$ python -q
>>> import numpy as np
>>> np.set_printoptions(precision=2, suppress=True, linewidth=140)
>>> def rd(a):
...     return np.round(a, 2) + 0
... 
>>> A = np.load("case6.npy")
>>> A
array([[ 0.8 ,  0.1 , -2.6 ,  1.4 , -0.5 ,  0.8 ,  1.5 , -1.3 ],
       [ 1.4 , -1.5 ,  1.43,  1.  , -1.  ,  1.  , -0.3 ,  0.7 ],
       [-0.1 ,  1.4 , -3.81,  1.3 ,  1.1 ,  0.9 ,  1.3 , -1.9 ],
       [-0.3 , -0.2 ,  1.22,  0.2 ,  0.2 ,  0.5 , -0.7 ,  0.6 ],
       [ 0.9 ,  0.5 ,  1.36,  1.  ,  0.2 ,  0.7 , -0.6 ,  0.7 ],
       [ 0.9 ,  2.1 , -1.18, -0.3 ,  0.6 , -1.2 ,  0.  , -0.6 ],
       [-0.6 ,  0.  , -0.58, -1.  ,  0.9 ,  1.  ,  0.1 , -0.3 ],
       [ 0.5 ,  0.5 , -0.97, -0.4 ,  1.8 ,  0.8 ,  0.4 , -0.5 ],
       [-0.9 ,  0.8 ,  1.83,  0.2 ,  0.8 , -0.2 ,  1.6 ,  0.9 ],
       [-0.8 ,  0.8 ,  0.98,  0.1 , -1.3 , -0.6 ,  0.6 ,  0.5 ],
       [-0.2 , -0.2 ,  1.52, -0.1 ,  1.3 , -1.1 , -0.2 ,  0.8 ],
       [ 0.2 ,  0.2 ,  1.45, -1.  ,  1.4 ,  0.8 ,  0.2 ,  0.7 ],
       [ 0.3 , -1.1 , -4.22, -2.1 , -1.1 , -0.5 , -1.  , -2.1 ],
       [ 1.  , -1.1 ,  1.84,  0.1 ,  0.8 ,  1.5 ,  0.  ,  0.9 ],
       [ 0.  , -0.1 , -2.26, -0.9 , -0.5 , -0.5 ,  0.5 , -1.1 ],
       [ 0.3 ,  0.8 , -2.02, -0.3 , -1.  ,  1.8 ,  0.6 , -1.  ],
       [ 1.3 , -0.1 ,  1.59, -0.5 , -0.9 ,  1.7 , -0.4 ,  0.8 ],
       [ 0.3 , -0.4 ,  0.77,  0.1 , -0.1 , -0.9 ,  0.  ,  0.4 ],
       [ 2.4 , -0.3 , -0.97,  1.3 , -0.5 ,  0.  , -0.2 , -0.5 ],
       [ 0.3 , -0.8 , -0.94, -1.6 ,  0.2 ,  1.2 ,  1.  , -0.5 ],
       [ 0.3 , -1.5 , -2.02,  0.6 ,  1.2 ,  1.3 ,  0.1 , -1.  ],
       [-1.3 , -0.6 , -1.01, -1.1 , -1.4 ,  0.1 ,  0.7 , -0.5 ],
       [-0.6 , -0.9 ,  1.04, -0.4 , -1.4 , -0.7 , -1.9 ,  0.5 ],
       [ 1.  , -1.  ,  1.24, -0.4 ,  0.2 , -0.6 , -1.  ,  0.6 ],
       [ 0.6 ,  0.2 ,  3.78,  0.1 , -0.3 ,  0.1 , -0.6 ,  1.9 ],
       [ 0.  ,  1.4 , -1.37,  1.  ,  0.1 ,  0.1 ,  0.3 , -0.7 ],
       [ 0.3 ,  1.1 , -3.14,  0.7 , -1.  , -0.6 ,  0.5 , -1.6 ],
       [-1.4 ,  0.9 , -2.24,  0.8 ,  1.5 ,  0.4 , -0.8 , -1.1 ],
       [ 0.9 , -0.3 ,  3.62,  1.  , -1.3 ,  0.5 , -1.3 ,  1.8 ],
       [-0.3 ,  2.4 , -1.73, -0.2 , -1.4 ,  0.  ,  0.2 , -0.9 ],
       [ 0.2 , -0.6 ,  0.  , -0.3 , -1.1 ,  0.7 , -0.5 ,  0.  ],
       [ 0.5 ,  0.6 , -2.83, -0.7 , -0.9 , -0.4 ,  0.  , -1.4 ],
       [-0.1 , -0.6 , -1.63,  0.5 , -0.3 ,  1.1 , -1.1 , -0.8 ]])
>>> t3 = np.stack([A, 4 * A, A[::-1]])
>>> rd(np.einsum("bij,cij->bc", t3, t3))
array([[ 326.16, 1304.65,   53.09],
       [1304.65, 5218.62,  212.37],
       [  53.09,  212.37,  326.16]])
>>> rd(np.linalg.norm(t3, axis=(1, 2)))
array([18.06, 72.24, 18.06])
